$ python -q
>>> import numpy as np
>>> np.set_printoptions(suppress=True, linewidth=200)
>>> def tidy(a):
...     return np.round(a, 2) + 0
... 
>>> M2 = np.array([[1, 1, 2], [2, 2, 1], [3, 3, 2], [0, 0, 2]])
>>> arr = M2.T @ M2
>>> print(arr)
[[14 14 10]
 [14 14 10]
 [10 10 13]]
>>> r = np.linalg.matrix_rank(arr)
>>> print(r)
2
>>> N = np.linalg.svd(arr)[2][r:].T
>>> print(np.linalg.matrix_rank(arr.T @ arr), np.linalg.matrix_rank(arr @ arr.T))
2 2
>>> print([int(np.linalg.matrix_rank(np.delete(arr, i, axis=0))) for i in range(3)])
[2, 2, 1]
>>> evals, vecs = np.linalg.eigh(arr)
>>> x = np.array([1, 1, 0])
>>> print(np.abs(arr).sum(axis=1).max(), tidy(np.abs(evals).max()))
38 36.51
>>> rng = np.random.default_rng(369)
>>> th = rng.uniform(0, 2 * np.pi, 14)
>>> Q, _ = np.linalg.qr(np.array([[-0.1, -1.2], [0.2, 1.3], [0.7, 1.8]]))
>>> feats = 20 * np.c_[np.cos(th), np.sin(th)] @ Q.T
>>> print(tidy(feats))
[[-15.33  12.84   0.41]
 [ 12.45 -12.04 -10.  ]
 [ 14.94 -12.95  -3.  ]
 [ 14.69 -10.89   8.11]
 [ 11.37 -11.44 -11.82]
 [ 10.2  -10.74 -13.44]
 [ 14.81 -12.94  -3.61]
 [ -1.44   4.44  19.45]
 [ -2.37   5.17  19.17]
 [  8.16  -3.82  17.86]
 [  3.9    0.02  19.62]
 [ 13.01 -12.32  -8.87]
 [ 11.87  -7.52  14.23]
 [  0.63   2.78  19.8 ]]
>>> Xs = feats - feats.mean(axis=0)
>>> vecs = np.linalg.svd(Xs)[2][:2]
>>> M2 = Xs - Xs @ vecs.T @ vecs
>>> print(tidy(np.linalg.norm(M2) / np.linalg.norm(Xs)))
0.0
>>> print(tidy(np.cov(Xs @ vecs.T, rowvar=False)))
[[248.59   0.  ]
 [  0.    78.79]]
>>> print(tidy((Xs @ vecs.T).std(axis=0)))
[15.19  8.55]
>>> r = np.linalg.matrix_rank(feats)
>>> print(r)
2
>>> N = np.linalg.svd(feats)[2][r:].T
>>> print(np.allclose(feats @ N, 0))
True
>>> blk = np.stack([feats, 5 * feats, feats[::-1]])
>>> print(blk.shape)
(3, 14, 3)
>>> print(tidy(np.einsum("bij,cij->bc", blk, blk)))
[[  5600.    28000.      331.59]
 [ 28000.   140000.     1657.95]
 [   331.59   1657.95   5600.  ]]
>>> print(np.linalg.matrix_rank(blk))
[2 2 2]
>>> print((blk @ feats.T).shape)
(3, 14, 14)
>>> Xs = feats - feats.mean(axis=0)
>>> U, s, vt = np.linalg.svd(Xs, full_matrices=False)
>>> print(tidy(s))
[56.85 32.    0.  ]
>>> print(np.abs(U[:, 0]).argmax())
8
>>> print(tidy(s ** 2 / (s ** 2).sum()))
[0.76 0.24 0.  ]
>>> print((np.sign(U[:, 0]) == np.sign(U[0, 0])).astype(int))
[1 0 0 0 0 0 0 1 1 1 1 0 1 1]
